% python3 -q
>>> import numpy as np
>>> np.set_printoptions(precision=2, suppress=True, linewidth=120, sign=" ")
>>> q, _ = np.linalg.qr(np.array([[0.1, -1.1, -0.6, -0.9, 1.9],
...     [-1.3, 0.3, 0.5, -1.5, 0.7],
...     [1.2, 0.0, 0.9, -1.3, 0.1],
...     [0.3, -1.9, -0.5, 0.0, 1.6],
...     [0.8, -0.9, -0.2, 0.7, 0.3]]))
>>> M = q[:, :5]
>>> M.round(2) + 0
array([[-0.05, -0.48,  0.19,  0.82,  0.24],
       [ 0.66, -0.14, -0.67,  0.02,  0.31],
       [-0.61,  0.25, -0.69,  0.29, -0.1 ],
       [-0.15, -0.8 , -0.21, -0.29, -0.46],
       [-0.41, -0.24,  0.  , -0.39,  0.79]])
>>> out = M / np.linalg.norm(M, axis=1, keepdims=True)
>>> gram = out @ out.T
>>> (gram - 2 * np.eye(5)).round(6).argmax(axis=1)
array([ 1,  0,  0,  0,  0])
>>> gram[1].round(2) + 0
array([ 0.,  1.,  0.,  0.,  0.])
>>> np.argwhere(np.triu(np.abs(gram) > 0.95, 1))
array([], shape=(0, 2), dtype=int64)
>>> (np.abs(gram) > 0.9).astype(int)
array([[ 1,  0,  0,  0,  0],
       [ 0,  1,  0,  0,  0],
       [ 0,  0,  1,  0,  0],
       [ 0,  0,  0,  1,  0],
       [ 0,  0,  0,  0,  1]])
>>> x0 = np.array([5, -4, 5, -5, -3])
>>> np.round(np.linalg.inv(M), 2) + 0
array([[-0.05,  0.66, -0.61, -0.15, -0.41],
       [-0.48, -0.14,  0.25, -0.8 , -0.24],
       [ 0.19, -0.67, -0.69, -0.21,  0.  ],
       [ 0.82,  0.02,  0.29, -0.29, -0.39],
       [ 0.24,  0.31, -0.1 , -0.46,  0.79]])
>>> np.round(np.linalg.norm(x0), 2), round(float(np.linalg.norm(M @ x0)), 2)
(np.float64(10.0), 10.0)
>>> np.sort(np.abs(np.degrees(np.angle(np.linalg.eigvals(M)))))
array([   0.  ,   83.42,   83.42,  143.2 ,  143.2 ])
>>> np.abs(np.linalg.eigvals(M))
array([ 1.,  1.,  1.,  1.,  1.])
>>> round(float(np.linalg.det(M)), 2)
1.0
>>> 5 - np.linalg.matrix_rank(M - np.eye(5), tol=1e-8)
np.int64(1)
>>> f = np.array([-3, -5])
>>> np.convolve(M[4], f)
array([ 1.22,  2.75,  1.2 ,  1.17, -0.42, -3.95])
>>> rng = np.random.default_rng(67959)
>>> arr = rng.normal(size=(23, 5))
>>> arr = 5 * arr / np.linalg.norm(arr, axis=1, keepdims=True)
>>> arr
array([[ 2.32, -4.26, -0.4 , -0.44, -1.07],
       [ 2.01,  3.68,  2.16,  0.61,  1.55],
       [ 0.68, -3.75,  2.93, -0.35,  1.34],
       [-2.54,  3.98, -0.46,  1.54, -0.32],
       [-0.52, -1.49,  2.51,  3.85,  1.18],
       [ 0.25,  1.17,  2.32,  3.86, -1.82],
       [-0.95, -2.33, -3.98,  0.78,  1.49],
       [-2.15, -0.87, -0.55,  2.27,  3.77],
       [-3.75,  2.43,  1.02, -0.67, -1.88],
       [-3.42, -0.8 ,  2.64, -1.74,  1.63],
       [-3.54,  1.08, -3.02,  1.46, -0.17],
       [-1.84,  2.45,  1.28,  3.6 ,  1.  ],
       [ 4.63,  0.63, -0.95,  0.91,  1.2 ],
       [-2.76, -3.04,  2.17, -1.15, -1.45],
       [ 0.88,  2.69,  2.6 ,  2.54,  1.94],
       [-3.17, -0.22,  2.65,  2.26, -1.66],
       [ 3.79,  1.54, -2.22,  0.35, -1.79],
       [-0.69, -2.52,  3.38, -2.52, -0.64],
       [ 1.86,  2.38,  2.99, -1.92,  1.8 ],
       [ 2.96,  1.87, -0.64, -1.97,  2.91],
       [ 0.84,  3.15,  2.  ,  0.38,  3.2 ],
       [ 0.11, -2.59,  0.1 ,  1.32,  4.06],
       [ 4.45, -0.33, -0.5 , -1.2 , -1.84]])
>>> q, evecs = np.linalg.qr(arr[:, :2])[0], np.linalg.qr(arr[:, 2:])[0]
>>> s = np.linalg.svd(q.T @ evecs, compute_uv=False)
>>> (s > 0.9).sum()
np.int64(0)
>>> s
array([ 0.33,  0.13])
>>> Xc = (arr - arr.mean(axis=0)) / arr.std(axis=0)
>>> Xc.std(axis=0)
array([ 1.,  1.,  1.,  1.,  1.])
>>> coef = np.linalg.lstsq(np.delete(Xc, 4, axis=1), Xc[:, 4])[0]
>>> np.round(1 - np.var(Xc[:, 4] - np.delete(Xc, 4, axis=1) @ coef), 2)
np.float64(0.02)
>>> np.abs(coef).argmax()
np.int64(0)
>>> coef
array([ 0.11,  0.04,  0.03,  0.08])
>>> D = np.linalg.norm(arr[:, None] - arr[None], axis=-1)
>>> np.linalg.matrix_rank(D ** 2)
np.int64(6)
>>> (D + 1e9 * np.eye(23)).round(6).argmin(axis=1)
array([  2,  20,  17,  11,   5,  11,  10,  21,   3,  13,   3,  14,  16,  17,   1,   5,  22,  13,   1,  12,   1,   7,
        16])
>>> D[:5, :5]
array([[ 0.  ,  8.81,  4.45,  9.8 ,  6.9 ],
       [ 8.81,  0.  ,  7.64,  5.66,  6.63],
       [ 4.45,  7.64,  0.  ,  9.38,  4.94],
       [ 9.8 ,  5.66,  9.38,  0.  ,  7.1 ],
       [ 6.9 ,  6.63,  4.94,  7.1 ,  0.  ]])
>>> D[21].round(6).argsort(kind="stable")[:4]
array([ 21,   7,   2,   4])
>>> np.linalg.norm(arr, axis=1)
array([ 5.,  5.,  5.,  5.,  5.,  5.,  5.,  5.,  5.,  5.,  5.,  5.,  5.,  5.,  5.,  5.,  5.,  5.,  5.,  5.,  5.,  5.,
        5.])
>>> D.shape
(23, 23)
>>> x0 = np.array([4, 4, 0, -1, 1])
>>> (arr @ x0).argmax()
np.int64(19)
>>> arr @ np.eye(5)[0]
array([ 2.32,  2.01,  0.68, -2.54, -0.52,  0.25, -0.95, -2.15, -3.75, -3.42, -3.54, -1.84,  4.63, -2.76,  0.88, -3.17,
        3.79, -0.69,  1.86,  2.96,  0.84,  0.11,  4.45])
>>> T = np.stack([arr, 5 * arr, arr[::-1]])
>>> np.linalg.matrix_rank(T.reshape(3, -1))
np.int64(2)
>>> np.linalg.matrix_rank(T)
array([ 5,  5,  5])
>>> np.linalg.norm(T, axis=(1, 2))
array([  23.98,  119.9 ,   23.98])
>>> out = np.array([[-0.4, -0.1], [-1.2, -0.1], [0.7, 0.7]])
>>> W2 = np.array([[0.1, -0.8, 0.3, -1.0, 0.4, -0.3], [-0.6, 1.0, 2.0, 0.9, 1.1, -1.1]])
>>> J = out @ W2
>>> J
array([[ 0.02,  0.22, -0.32,  0.31, -0.27,  0.23],
       [-0.06,  0.86, -0.56,  1.11, -0.59,  0.47],
       [-0.35,  0.14,  1.61, -0.07,  1.05, -0.98]])
>>> out = np.c_[arr[:, :3] @ np.array([[4, 0, 4], [4, 8, 9], [5, 8, 7]]), np.array([2, 1, -3, 0, -5, -3, -2, -2, 4, 3, -3, 0, 4, -1, 1, 1, -3, 1, 4, 2, -1, 0, 3])]
>>> out
array([[ -9.76, -37.27, -31.85,   2.  ],
       [ 33.55,  46.7 ,  56.25,   1.  ],
       [  2.37,  -6.57, -10.51,  -3.  ],
       [  3.48,  28.18,  22.48,   0.  ],
       [  4.48,   8.14,   2.04,  -5.  ],
       [ 17.3 ,  27.97,  27.82,  -3.  ],
       [-33.02, -50.49, -52.62,  -2.  ],
       [-14.86, -11.43, -20.34,  -2.  ],
       [ -0.16,  27.63,  14.05,   4.  ],
       [ -3.68,  14.72,  -2.41,   3.  ],
       [-24.97, -15.54, -25.62,  -3.  ],
       [  8.84,  29.87,  23.66,   0.  ],
       [ 16.29,  -2.55,  17.56,   4.  ],
       [-12.36,  -6.99, -23.24,  -1.  ],
       [ 27.29,  42.36,  45.97,   1.  ],
       [ -0.34,  19.43,   3.86,   1.  ],
       [ 10.26,  -5.38,  13.55,  -3.  ],
       [  4.04,   6.82,  -1.83,   1.  ],
       [ 31.93,  42.97,  49.82,   4.  ],
       [ 16.12,   9.85,  24.18,   2.  ],
       [ 25.94,  41.17,  45.68,  -1.  ],
       [ -9.43, -19.95, -22.2 ,   0.  ],
       [ 14.  ,  -6.62,  11.35,   3.  ]])
>>> np.linalg.norm(np.linalg.qr(arr)[0].T @ out, axis=0) ** 2 / ((out ** 2).sum(axis=0) + 1e-12)
array([ 1.  ,  1.  ,  1.  ,  0.41])
>>> F = np.loadtxt("arr.csv", delimiter=",")
>>> F
array([[ -4.26,  -6.31,  -2.97],
       [ -4.25,  -6.19,  -2.88],
       [ -4.17,  -5.17,  -2.09],
       [ -4.09,  -4.69,  -1.74],
       [ -3.99,  -4.19,  -1.38],
       [ -3.47,  -2.76,  -0.43],
       [ -2.85,  -1.81,   0.09],
       [ -2.76,  -1.71,   0.14],
       [ -2.16,  -1.13,   0.34],
       [ -1.71,  -0.82,   0.38],
       [ -1.66,  -0.79,   0.38],
       [ -0.92,  -0.4 ,   0.31],
       [ -0.76,  -0.33,   0.28],
       [ -0.19,  -0.09,   0.09],
       [ -0.13,  -0.06,   0.06],
       [  0.02,   0.01,  -0.01],
       [  0.16,   0.09,  -0.09],
       [  0.41,   0.51,  -0.35],
       [  0.41,   0.51,  -0.35],
       [  0.23,   0.87,  -0.38],
       [  0.23,   0.87,  -0.38],
       [ -1.31,   2.24,   0.13],
       [ -1.52,   2.41,   0.22],
       [ -5.79,   5.53,   2.37],
       [ -8.61,   7.56,   3.97],
       [-11.01,   9.28,   5.4 ],
       [-11.5 ,   9.64,   5.7 ]])
>>> hat = F @ np.linalg.solve(F.T @ F, F.T)
>>> np.round(np.linalg.eigvalsh(hat), 2) + 0
array([ 0.,  0.,  0.,  0.,  0.,  0.,  0.,  0.,  0.,  0.,  0.,  0.,  0.,  0.,  0.,  0.,  0.,  0.,  0.,  0.,  0.,  0.,
        0.,  0.,  1.,  1.,  1.])
>>> round(np.trace(hat), 2)
np.float64(3.0)
>>> np.allclose(hat @ hat, hat)
True
>>> x0 = np.array([3, -1, -2])
>>> a = np.maximum(F @ x0, 0)
>>> F * (a > 1e-9)[:, None]
array([[-0.  , -0.  , -0.  ],
       [-0.  , -0.  , -0.  ],
       [-0.  , -0.  , -0.  ],
       [-0.  , -0.  , -0.  ],
       [-0.  , -0.  , -0.  ],
       [-0.  , -0.  , -0.  ],
       [-0.  , -0.  ,  0.  ],
       [-0.  , -0.  ,  0.  ],
       [-0.  , -0.  ,  0.  ],
       [-0.  , -0.  ,  0.  ],
       [-0.  , -0.  ,  0.  ],
       [-0.  , -0.  ,  0.  ],
       [-0.  , -0.  ,  0.  ],
       [-0.  , -0.  ,  0.  ],
       [-0.  , -0.  ,  0.  ],
       [ 0.02,  0.01, -0.01],
       [ 0.16,  0.09, -0.09],
       [ 0.41,  0.51, -0.35],
       [ 0.41,  0.51, -0.35],
       [ 0.23,  0.87, -0.38],
       [ 0.23,  0.87, -0.38],
       [-0.  ,  0.  ,  0.  ],
       [-0.  ,  0.  ,  0.  ],
       [-0.  ,  0.  ,  0.  ],
       [-0.  ,  0.  ,  0.  ],
       [-0.  ,  0.  ,  0.  ],
       [-0.  ,  0.  ,  0.  ]])
>>> np.maximum(F @ (3 * x0), 0)
array([ 0.  ,  0.  ,  0.  ,  0.  ,  0.  ,  0.  ,  0.  ,  0.  ,  0.  ,  0.  ,  0.  ,  0.  ,  0.  ,  0.  ,  0.  ,  0.21,
        1.71,  4.26,  4.26,  1.74,  1.74,  0.  ,  0.  ,  0.  ,  0.  ,  0.  ,  0.  ])
>>> E = np.load("out17.npy")
>>> E
array([[ 2,  1,  0],
       [ 1,  2,  1],
       [ 0,  1,  2]])
>>> out = E / np.sqrt((E ** 2).mean(axis=1, keepdims=True))
>>> np.linalg.matrix_rank(E - E.mean(axis=1, keepdims=True))
np.int64(2)
>>> out[0]
array([ 1.55,  0.77,  0.  ])
>>> def softmax(z):
...     e = np.exp(z - z.max(axis=-1, keepdims=True))
...     return e / e.sum(axis=-1, keepdims=True)
... 
>>> softmax(E[1])
array([ 0.21,  0.58,  0.21])
>>> np.round(softmax(10 * E[1]), 2) + 0
array([ 0.,  1.,  0.])
>>> scores = E @ E.T / np.sqrt(3)
>>> softmax(scores).round(6).argmax(axis=1)
array([ 0,  1,  2])
>>> softmax(scores)
array([[ 0.6 ,  0.34,  0.06],
       [ 0.19,  0.61,  0.19],
       [ 0.06,  0.34,  0.6 ]])
>>> softmax(scores)[1] @ E
array([ 1.  ,  1.61,  1.  ])
>>> x0 = np.ones(3)
>>> for _ in range(5):
...     x0 = E @ x0
...     x0 /= np.linalg.norm(x0)
...     print(round(x0 @ E @ x0, 2))
... 
3.41
3.41
3.41
3.41
3.41
>>> x0
array([ 0.5 ,  0.71,  0.5 ])
>>> feats = np.loadtxt("dump.csv", delimiter=",")
>>> feats
array([[-0.19,  0.06,  0.06,  0.45, -0.62, -0.61],
       [-0.27, -0.8 ,  0.22,  0.38,  0.3 , -0.01],
       [-0.69,  0.23, -0.32,  0.28, -0.1 ,  0.52],
       [-0.32, -0.17, -0.65, -0.39,  0.23, -0.5 ],
       [ 0.56, -0.19, -0.65,  0.44, -0.09,  0.17],
       [-0.03, -0.49, -0.03, -0.48, -0.67,  0.28]])
>>> x0 = np.array([2, -1, -1, 0, 1, -2])
>>> np.round(np.linalg.det(feats), 2)
np.float64(-1.0)
>>> np.round(feats.T @ (feats @ x0), 2) + 0
array([ 2., -1., -1.,  0.,  1., -2.])
>>> np.abs(np.linalg.eigvals(feats))
array([ 1.,  1.,  1.,  1.,  1.,  1.])
>>> np.round(np.linalg.norm(x0), 2), round(float(np.linalg.norm(feats @ x0)), 2)
(np.float64(3.32), 3.32)
>>> np.linalg.inv(feats)
array([[-0.19, -0.27, -0.69, -0.32,  0.56, -0.03],
       [ 0.06, -0.8 ,  0.23, -0.17, -0.19, -0.49],
       [ 0.06,  0.22, -0.32, -0.65, -0.65, -0.03],
       [ 0.45,  0.38,  0.28, -0.39,  0.44, -0.48],
       [-0.62,  0.3 , -0.1 ,  0.23, -0.09, -0.67],
       [-0.61, -0.01,  0.52, -0.5 ,  0.17,  0.28]])
>>> np.sort(np.abs(np.degrees(np.angle(np.linalg.eigvals(feats)))))
array([   0.  ,   92.46,   92.46,  135.13,  135.13,  180.  ])
